>>> import numpy as np
>>> np.set_printoptions(suppress=True, linewidth=200)
>>> X = np.loadtxt("out14.csv", delimiter=",")
>>> X
array([[-0.62,  0.48, -0.94,  0.86,  1.86, -1.62, -1.08],
       [-0.63,  1.01,  1.21, -1.67,  0.83, -1.7 ,  0.9 ],
       [ 0.52,  0.09, -0.66,  0.23, -1.15,  1.26,  1.55],
       [ 1.82,  0.63,  0.01, -0.98, -3.45,  2.64,  1.02],
       [ 2.08,  1.21, -0.86, -0.54, -3.36,  2.49,  0.52],
       [ 0.  ,  1.85,  0.66, -1.72,  0.34, -1.65, -0.06],
       [ 0.53, -0.11, -1.  ,  1.6 ,  0.99, -0.8 , -6.21],
       [ 0.2 ,  0.17, -0.21,  0.41,  0.58, -0.71, -3.07],
       [ 3.16,  4.43,  1.13, -4.21, -4.18,  0.35, -2.65],
       [-1.75, -2.08, -1.07,  3.23,  4.17, -2.21, -4.46]])
>>> left, s, Vh = np.linalg.svd(X)
>>> V = Vh[:(s > 1e-8).sum()]
>>> rng = np.random.default_rng(802495)
>>> vec = X[3] + 5 * X[7] + rng.integers(2) * np.eye(7)[3]
>>> vec.round(3)
array([  2.82,   1.48,  -1.04,   2.07,  -0.55,  -0.91, -14.33])
>>> np.round(np.diag(V.T @ V), 3)
array([0.219, 0.675, 0.629, 0.511, 0.506, 0.487, 0.972])
>>> np.linalg.matrix_rank(np.vstack([X, vec]))
np.int64(5)
>>> feats = np.eye(9, dtype=int)[rng.permutation(9)]
>>> print(feats)
[[0 1 0 0 0 0 0 0 0]
 [0 0 1 0 0 0 0 0 0]
 [0 0 0 0 0 0 1 0 0]
 [0 0 0 0 0 0 0 0 1]
 [0 0 0 0 1 0 0 0 0]
 [0 0 0 1 0 0 0 0 0]
 [0 0 0 0 0 1 0 0 0]
 [1 0 0 0 0 0 0 0 0]
 [0 0 0 0 0 0 0 1 0]]
>>> print(feats.T @ feats)
[[1 0 0 0 0 0 0 0 0]
 [0 1 0 0 0 0 0 0 0]
 [0 0 1 0 0 0 0 0 0]
 [0 0 0 1 0 0 0 0 0]
 [0 0 0 0 1 0 0 0 0]
 [0 0 0 0 0 1 0 0 0]
 [0 0 0 0 0 0 1 0 0]
 [0 0 0 0 0 0 0 1 0]
 [0 0 0 0 0 0 0 0 1]]
>>> np.round(np.linalg.svd(feats, compute_uv=False), 3)
array([1., 1., 1., 1., 1., 1., 1., 1., 1.])
>>> np.round(np.linalg.det(feats), 3)
np.float64(-1.0)
>>> np.flatnonzero(np.linalg.matrix_power((feats != 0) + (feats.T != 0) + np.eye(9), 9)[6])
array([0, 1, 2, 3, 5, 6, 7, 8])
>>> np.round(np.sort(np.linalg.eigvals(feats).real), 3) + 0
array([-1.   , -0.707, -0.707,  0.   ,  0.   ,  0.707,  0.707,  1.   ,  1.   ])
>>> feats @ feats
array([[0, 0, 1, 0, 0, 0, 0, 0, 0],
       [0, 0, 0, 0, 0, 0, 1, 0, 0],
       [0, 0, 0, 0, 0, 1, 0, 0, 0],
       [0, 0, 0, 0, 0, 0, 0, 1, 0],
       [0, 0, 0, 0, 1, 0, 0, 0, 0],
       [0, 0, 0, 0, 0, 0, 0, 0, 1],
       [0, 0, 0, 1, 0, 0, 0, 0, 0],
       [0, 1, 0, 0, 0, 0, 0, 0, 0],
       [1, 0, 0, 0, 0, 0, 0, 0, 0]])
>>> (np.linalg.matrix_power((feats != 0) + (feats.T != 0) + np.eye(9), 9) > 0).astype(int)
array([[1, 1, 1, 1, 0, 1, 1, 1, 1],
       [1, 1, 1, 1, 0, 1, 1, 1, 1],
       [1, 1, 1, 1, 0, 1, 1, 1, 1],
       [1, 1, 1, 1, 0, 1, 1, 1, 1],
       [0, 0, 0, 0, 1, 0, 0, 0, 0],
       [1, 1, 1, 1, 0, 1, 1, 1, 1],
       [1, 1, 1, 1, 0, 1, 1, 1, 1],
       [1, 1, 1, 1, 0, 1, 1, 1, 1],
       [1, 1, 1, 1, 0, 1, 1, 1, 1]])
>>> Q, r_ = np.linalg.qr(feats)
>>> Q @ r_
array([[0., 1., 0., 0., 0., 0., 0., 0., 0.],
       [0., 0., 1., 0., 0., 0., 0., 0., 0.],
       [0., 0., 0., 0., 0., 0., 1., 0., 0.],
       [0., 0., 0., 0., 0., 0., 0., 0., 1.],
       [0., 0., 0., 0., 1., 0., 0., 0., 0.],
       [0., 0., 0., 1., 0., 0., 0., 0., 0.],
       [0., 0., 0., 0., 0., 1., 0., 0., 0.],
       [1., 0., 0., 0., 0., 0., 0., 0., 0.],
       [0., 0., 0., 0., 0., 0., 0., 1., 0.]])
>>> r_
array([[-1.,  0.,  0.,  0.,  0.,  0.,  0.,  0.,  0.],
       [ 0., -1.,  0.,  0.,  0.,  0.,  0.,  0.,  0.],
       [ 0.,  0., -1.,  0.,  0.,  0.,  0.,  0.,  0.],
       [ 0.,  0.,  0., -1.,  0.,  0.,  0.,  0.,  0.],
       [ 0.,  0.,  0.,  0.,  1.,  0.,  0.,  0.,  0.],
       [ 0.,  0.,  0.,  0.,  0., -1.,  0.,  0.,  0.],
       [ 0.,  0.,  0.,  0.,  0.,  0., -1.,  0.,  0.],
       [ 0.,  0.,  0.,  0.,  0.,  0.,  0., -1.,  0.],
       [ 0.,  0.,  0.,  0.,  0.,  0.,  0.,  0., -1.]])
>>> np.abs(np.diag(r_))
array([1., 1., 1., 1., 1., 1., 1., 1., 1.])
>>> print(Q.shape, r_.shape)
(9, 9) (9, 9)
>>> cov = feats.T @ feats
>>> np.allclose(cov, cov.T)
True
>>> np.linalg.matrix_rank(cov)
np.int64(9)
>>> np.round(np.linalg.svd(feats, compute_uv=False) ** 2, 3)
array([1., 1., 1., 1., 1., 1., 1., 1., 1.])
>>> print(np.round(np.linalg.eigvalsh(cov)[::-1], 3))
[1. 1. 1. 1. 1. 1. 1. 1. 1.]
>>> print((feats @ feats.T).shape)
(9, 9)
>>> np.trace(cov), (feats ** 2).sum()
(np.int64(9), np.int64(9))
>>> r0 = np.array([4, 3, 2, 5, 5, 0, 4, 2, 2, 1])
>>> M = np.outer(rng.normal(size=18), r0) + 0.3 * rng.normal(size=(18, 10))
>>> M.round(3)
array([[  1.804,   1.168,   0.612,   2.323,   1.268,   0.235,   1.712,   1.461,   0.891,   0.413],
       [ -2.257,  -1.781,  -1.145,  -2.424,  -2.728,  -0.048,  -1.843,  -0.682,  -0.781,  -0.237],
       [ -6.253,  -4.956,  -2.879,  -7.876,  -7.857,   0.232,  -5.855,  -3.474,  -2.518,  -1.438],
       [  4.188,   3.324,   2.541,   5.557,   5.429,  -0.362,   4.547,   1.686,   2.444,   0.558],
       [  0.251,  -0.266,  -0.348,  -0.336,   0.047,   0.026,  -0.122,  -0.035,   0.458,  -0.027],
       [ -6.786,  -4.937,  -3.242,  -8.723,  -9.149,  -0.168,  -6.729,  -3.558,  -3.545,  -1.949],
       [  0.533,   0.248,   0.496,   0.403,   1.309,   0.892,   0.537,  -0.237,   0.306,   0.346],
       [ -9.395,  -6.318,  -4.391, -11.088, -11.6  ,   0.249,  -8.857,  -4.68 ,  -4.097,  -2.719],
       [ -7.773,  -6.091,  -3.961,  -9.82 , -10.037,  -0.037,  -7.765,  -4.328,  -3.928,  -2.526],
       [ -5.005,  -3.414,  -2.776,  -6.498,  -6.27 ,   0.073,  -5.362,  -2.243,  -2.14 ,  -1.408],
       [  0.143,   0.186,   0.258,   0.444,   0.799,   0.062,   0.226,   0.374,   0.235,   0.536],
       [ -2.382,  -1.887,  -0.977,  -3.217,  -2.872,   0.26 ,  -2.868,  -1.935,  -1.318,  -0.751],
       [  2.484,   1.918,   1.534,   3.693,   3.049,   0.193,   2.194,   1.134,   1.172,   0.394],
       [ -2.329,  -1.451,  -1.072,  -2.219,  -2.778,  -0.318,  -2.06 ,  -1.67 ,  -1.052,  -0.071],
       [  5.058,   4.05 ,   2.36 ,   6.522,   6.239,  -0.318,   5.031,   2.783,   2.898,   0.708],
       [ -0.823,  -0.173,  -0.602,  -0.438,  -0.244,   0.183,  -1.027,  -0.028,  -0.562,  -0.493],
       [  2.679,   1.993,   1.608,   3.514,   2.763,  -0.046,   2.481,   0.634,   1.503,   0.566],
       [ -5.015,  -4.312,  -2.302,  -6.799,  -6.848,  -0.091,  -5.472,  -2.724,  -2.941,  -1.458]])
>>> ang = np.radians(5)
>>> r_ = np.eye(10)
>>> r_[4, 4] = r_[1, 1] = np.cos(ang)
>>> r_[4, 1], r_[1, 4] = -np.sin(ang), np.sin(ang)
>>> r_.round(3)
array([[ 1.   ,  0.   ,  0.   ,  0.   ,  0.   ,  0.   ,  0.   ,  0.   ,  0.   ,  0.   ],
       [ 0.   ,  0.996,  0.   ,  0.   ,  0.087,  0.   ,  0.   ,  0.   ,  0.   ,  0.   ],
       [ 0.   ,  0.   ,  1.   ,  0.   ,  0.   ,  0.   ,  0.   ,  0.   ,  0.   ,  0.   ],
       [ 0.   ,  0.   ,  0.   ,  1.   ,  0.   ,  0.   ,  0.   ,  0.   ,  0.   ,  0.   ],
       [ 0.   , -0.087,  0.   ,  0.   ,  0.996,  0.   ,  0.   ,  0.   ,  0.   ,  0.   ],
       [ 0.   ,  0.   ,  0.   ,  0.   ,  0.   ,  1.   ,  0.   ,  0.   ,  0.   ,  0.   ],
       [ 0.   ,  0.   ,  0.   ,  0.   ,  0.   ,  0.   ,  1.   ,  0.   ,  0.   ,  0.   ],
       [ 0.   ,  0.   ,  0.   ,  0.   ,  0.   ,  0.   ,  0.   ,  1.   ,  0.   ,  0.   ],
       [ 0.   ,  0.   ,  0.   ,  0.   ,  0.   ,  0.   ,  0.   ,  0.   ,  1.   ,  0.   ],
       [ 0.   ,  0.   ,  0.   ,  0.   ,  0.   ,  0.   ,  0.   ,  0.   ,  0.   ,  1.   ]])
>>> M2 = M @ r_.T
>>> np.round(np.linalg.svd(M, compute_uv=False), 3), np.round(np.linalg.svd(M2, compute_uv=False), 3)
(array([48.562,  1.874,  1.797,  1.429,  1.209,  1.098,  1.034,  0.756,  0.655,  0.546]), array([48.562,  1.874,  1.797,  1.429,  1.209,  1.098,  1.034,  0.756,  0.655,  0.546]))
>>> np.allclose(M @ M.T, M2 @ M2.T)
True
>>> print(np.allclose(np.linalg.norm(M, axis=1), np.linalg.norm(M2, axis=1)))
True
